$ python3 -q
>>> import numpy as np
>>> from numpy import linalg as LA
>>> np.set_printoptions(suppress=True, linewidth=120)
>>> def rd(a):
...     return np.round(a, 3) + 0
... 
>>> F = np.loadtxt("block19.csv", delimiter=",")
>>> F
array([[ 2.,  2.,  2.,  3.,  5.,  2.,  4.],
       [ 2.,  2.,  2.,  3.,  5.,  2.,  4.],
       [ 0.,  0.,  0.,  0.,  0.,  0.,  0.],
       [ 2.,  2.,  2.,  3.,  5.,  2.,  4.],
       [ 0.,  0.,  0.,  0.,  0.,  0.,  0.],
       [ 0.,  0.,  0.,  0.,  0.,  0.,  0.],
       [ 2.,  2.,  2.,  3.,  5.,  2.,  4.],
       [ 6.,  6.,  6.,  9., 15.,  6., 12.],
       [ 4.,  4.,  4.,  6., 10.,  4.,  8.],
       [ 2.,  2.,  2.,  3.,  5.,  2.,  4.],
       [ 6.,  6.,  6.,  9., 15.,  6., 12.]])
>>> F.shape
(11, 7)
>>> F.sum(axis=1)
array([20., 20.,  0., 20.,  0.,  0., 20., 60., 40., 20., 60.])
>>> M2 = F[0, 0] * F[1:] - np.outer(F[1:, 0], F[0])
>>> M2
array([[0., 0., 0., 0., 0., 0., 0.],
       [0., 0., 0., 0., 0., 0., 0.],
       [0., 0., 0., 0., 0., 0., 0.],
       [0., 0., 0., 0., 0., 0., 0.],
       [0., 0., 0., 0., 0., 0., 0.],
       [0., 0., 0., 0., 0., 0., 0.],
       [0., 0., 0., 0., 0., 0., 0.],
       [0., 0., 0., 0., 0., 0., 0.],
       [0., 0., 0., 0., 0., 0., 0.],
       [0., 0., 0., 0., 0., 0., 0.]])
>>> np.flatnonzero(~M2.round(6).any(axis=1))
array([0, 1, 2, 3, 4, 5, 6, 7, 8, 9])
>>> LA.matrix_rank(M2), LA.matrix_rank(F)
(np.int64(0), np.int64(1))
>>> J = np.load("run9.npy")
>>> rd(J)
array([[ 1.   ,  0.   ,  0.   ,  0.   ,  0.   ],
       [ 0.   ,  1.   ,  0.   ,  0.   ,  0.   ],
       [ 0.   ,  0.   ,  1.   ,  0.   ,  0.   ],
       [ 0.   ,  0.   ,  0.   ,  0.809,  0.588],
       [ 0.   ,  0.   ,  0.   , -0.588,  0.809]])
>>> M2 = LA.inv(J)
>>> rd(LA.slogdet(J)[0])
np.float64(1.0)
>>> rd(J @ M2)
array([[1., 0., 0., 0., 0.],
       [0., 1., 0., 0., 0.],
       [0., 0., 1., 0., 0.],
       [0., 0., 0., 1., 0.],
       [0., 0., 0., 0., 1.]])
>>> rd(LA.det(J) * LA.det(M2))
np.float64(1.0)
>>> rd(LA.inv(M2))
array([[ 1.   ,  0.   ,  0.   ,  0.   ,  0.   ],
       [ 0.   ,  1.   ,  0.   ,  0.   ,  0.   ],
       [ 0.   ,  0.   ,  1.   ,  0.   ,  0.   ],
       [ 0.   ,  0.   ,  0.   ,  0.809,  0.588],
       [ 0.   ,  0.   ,  0.   , -0.588,  0.809]])
>>> x0 = np.array([7, -3, -7, -2, 3])
>>> rd(LA.det(J))
np.float64(1.0)
>>> rd(LA.norm(x0)), rd(LA.norm(J @ x0))
(np.float64(10.954), np.float64(10.954))
>>> J.T @ (J @ x0)
array([ 7., -3., -7., -2.,  3.])
>>> 5 - LA.matrix_rank(J - np.eye(5), tol=1e-8)
np.int64(3)
>>> M2 = np.array([[4], [0], [2], [1], [3], [0], [3], [2], [2], [2], [3], [2], [1]])
>>> cent = np.array([[7, 7, -2, 4]])
>>> m1 = M2 @ cent
>>> m1
array([[28, 28, -8, 16],
       [ 0,  0,  0,  0],
       [14, 14, -4,  8],
       [ 7,  7, -2,  4],
       [21, 21, -6, 12],
       [ 0,  0,  0,  0],
       [21, 21, -6, 12],
       [14, 14, -4,  8],
       [14, 14, -4,  8],
       [14, 14, -4,  8],
       [21, 21, -6, 12],
       [14, 14, -4,  8],
       [ 7,  7, -2,  4]])
>>> G = np.cov(m1, rowvar=False)
>>> rd(m1.std(axis=0))
array([7.987, 7.987, 2.282, 4.564])
>>> rd(LA.eigvalsh(G)[::-1])
array([166.41,   0.  ,   0.  ,   0.  ])
>>> rd(np.polyfit(m1[:, 3], m1[:, 0], 1))
array([1.75, 0.  ])
>>> rng = np.random.default_rng(4886)
>>> theta = rng.uniform(0, 2 * np.pi, 17)
>>> Q, _ = LA.qr(np.array([[1.1, 0.7],
...     [1.1, -0.1],
...     [-0.4, 0.6],
...     [0.0, 0.2],
...     [-0.2, 1.4],
...     [-0.6, 1.1]]))
>>> feats = 20 * np.c_[np.cos(theta), np.sin(theta)] @ Q.T
>>> rd(feats)
array([[  2.107,  -5.022,   6.849,   1.782,  13.226,  12.055],
       [ 12.503,  12.715,  -4.774,  -0.053,  -2.679,  -7.214],
       [-15.561, -10.753,   0.523,  -1.202,  -6.35 ,  -0.418],
       [ 13.477,  12.776,  -4.152,   0.175,  -1.113,  -6.053],
       [-14.644, -12.54 ,   3.077,  -0.526,  -1.355,   4.09 ],
       [ 12.137,   4.433,   3.815,   1.926,  12.5  ,   7.649],
       [ -1.342,  -7.486,   7.051,   1.536,  11.973,  12.113],
       [-15.248, -12.061,   2.14 ,  -0.797,  -3.312,   2.414],
       [ 11.715,  12.573,  -5.176,  -0.214,  -3.767,  -7.979],
       [ -2.942,  -8.519,   7.027,   1.394,  11.181,  11.934],
       [  9.644,   1.635,   5.047,   2.002,  13.535,   9.573],
       [ 15.449,  11.691,  -1.604,   0.939,   4.364,  -1.467],
       [ 12.474,   4.854,   3.604,   1.905,  12.279,   7.31 ],
       [  5.853,  -1.963,   6.221,   1.954,  13.857,  11.285],
       [  8.741,  11.588,  -6.219,  -0.712,  -7.023, -10.04 ],
       [ 13.088,  12.771,  -4.42 ,   0.079,  -1.774,  -6.551],
       [ 14.72 ,   8.226,   1.584,   1.624,   9.721,   3.999]])
>>> G = np.cov(feats, rowvar=False)
>>> rd(np.corrcoef(feats[:, 0], feats[:, 2])[0, 1])
np.float64(-0.38)
>>> G.shape
(6, 6)
>>> rd(np.median(feats, axis=0))
array([9.644, 4.433, 2.14 , 0.939, 4.364, 3.999])
>>> rd(feats.std(axis=0))
array([10.614,  9.502,  4.584,  1.109,  7.799,  7.651])
>>> np.argwhere(np.triu(np.abs(np.corrcoef(feats.T)) > 0.8, 1))
array([[0, 1],
       [2, 4],
       [2, 5],
       [3, 4],
       [4, 5]])
>>> rd(np.polyfit(feats[:, 0], feats[:, 2], 1))
array([-0.164,  2.005])
>>> np.argsort(-feats.std(axis=0).round(6), kind="stable")
array([0, 1, 4, 5, 2, 3])
>>> Q, _ = LA.qr(np.array([[0.7, -0.3, 0.2, 1.7, -1.3, -0.6, 2.5],
...     [-0.8, 0.8, 1.3, -0.8, 0.3, -0.3, 1.0],
...     [0.5, -1.1, -2.5, 0.9, 1.1, -0.4, 0.1],
...     [-0.6, -0.3, -0.1, 0.7, 0.9, 0.2, -1.4],
...     [0.2, 0.6, 1.5, -1.0, -1.9, -1.0, 0.4],
...     [0.3, 0.0, -0.6, 0.1, 0.3, -0.5, 0.4],
...     [-1.9, -0.4, 0.2, 0.0, -0.1, -2.2, 1.6],
...     [-0.4, -1.9, 2.6, 1.2, -0.3, 0.8, -1.2],
...     [1.6, 0.1, 1.1, -1.3, -0.7, 0.9, -0.8]]))
>>> mat = Q @ Q.T
>>> rd(mat)
array([[ 0.94 ,  0.014,  0.008, -0.114,  0.053,  0.124, -0.08 ,  0.056, -0.122],
       [ 0.014,  0.814, -0.226, -0.004, -0.18 ,  0.199,  0.13 , -0.028,  0.103],
       [ 0.008, -0.226,  0.725, -0.023, -0.211,  0.264,  0.146, -0.026,  0.105],
       [-0.114, -0.004, -0.023,  0.776,  0.074,  0.276, -0.134,  0.105, -0.222],
       [ 0.053, -0.18 , -0.211,  0.074,  0.799,  0.098,  0.173, -0.064,  0.177],
       [ 0.124,  0.199,  0.264,  0.276,  0.098,  0.455,  0.026, -0.098,  0.163],
       [-0.08 ,  0.13 ,  0.146, -0.134,  0.173,  0.026,  0.826,  0.084, -0.208],
       [ 0.056, -0.028, -0.026,  0.105, -0.064, -0.098,  0.084,  0.946,  0.122],
       [-0.122,  0.103,  0.105, -0.222,  0.177,  0.163, -0.208,  0.122,  0.719]])
>>> np.count_nonzero(J)
np.int64(7)
>>> rd(np.diff(J, axis=0))
array([[-1.   ,  1.   ,  0.   ,  0.   ,  0.   ],
       [ 0.   , -1.   ,  1.   ,  0.   ,  0.   ],
       [ 0.   ,  0.   , -1.   ,  0.809,  0.588],
       [ 0.   ,  0.   ,  0.   , -1.397,  0.221]])
>>> rd(J - J[0])
array([[ 0.   ,  0.   ,  0.   ,  0.   ,  0.   ],
       [-1.   ,  1.   ,  0.   ,  0.   ,  0.   ],
       [-1.   ,  0.   ,  1.   ,  0.   ,  0.   ],
       [-1.   ,  0.   ,  0.   ,  0.809,  0.588],
       [-1.   ,  0.   ,  0.   , -0.588,  0.809]])
>>> rd(J.sum(axis=0))
array([1.   , 1.   , 1.   , 0.221, 1.397])
>>> blk = np.stack([mat, 3 * mat, mat[::-1]])
>>> rd(np.einsum("bij,cij->bc", blk, blk))
array([[ 7.   , 21.   ,  1.343],
       [21.   , 63.   ,  4.029],
       [ 1.343,  4.029,  7.   ]])
>>> LA.matrix_rank(blk.reshape(3, -1))
np.int64(2)
>>> M2 = np.array([[0, 2], [3, 0], [3, 2]])
>>> A = np.kron(np.eye(3, dtype=int), M2)
>>> A
array([[0, 2, 0, 0, 0, 0],
       [3, 0, 0, 0, 0, 0],
       [3, 2, 0, 0, 0, 0],
       [0, 0, 0, 2, 0, 0],
       [0, 0, 3, 0, 0, 0],
       [0, 0, 3, 2, 0, 0],
       [0, 0, 0, 0, 0, 2],
       [0, 0, 0, 0, 3, 0],
       [0, 0, 0, 0, 3, 2]])
>>> x0 = np.array([-2, 0, 2, 5, 1, 2])
>>> rhs = A @ x0
>>> coef, lr = np.zeros(6), 1 / LA.norm(A, 2) ** 2
>>> for i in range(6):
...     coef -= lr * A.T @ (A @ coef - rhs)
...     if i % 1 == 0: print(i, round(LA.norm(A @ coef - rhs), 3))
... 
0 6.879
1 5.163
2 3.876
3 2.909
4 2.184
5 1.639
>>> rd(coef)
array([-1.936, -0.137,  2.279,  4.404,  1.105,  1.775])
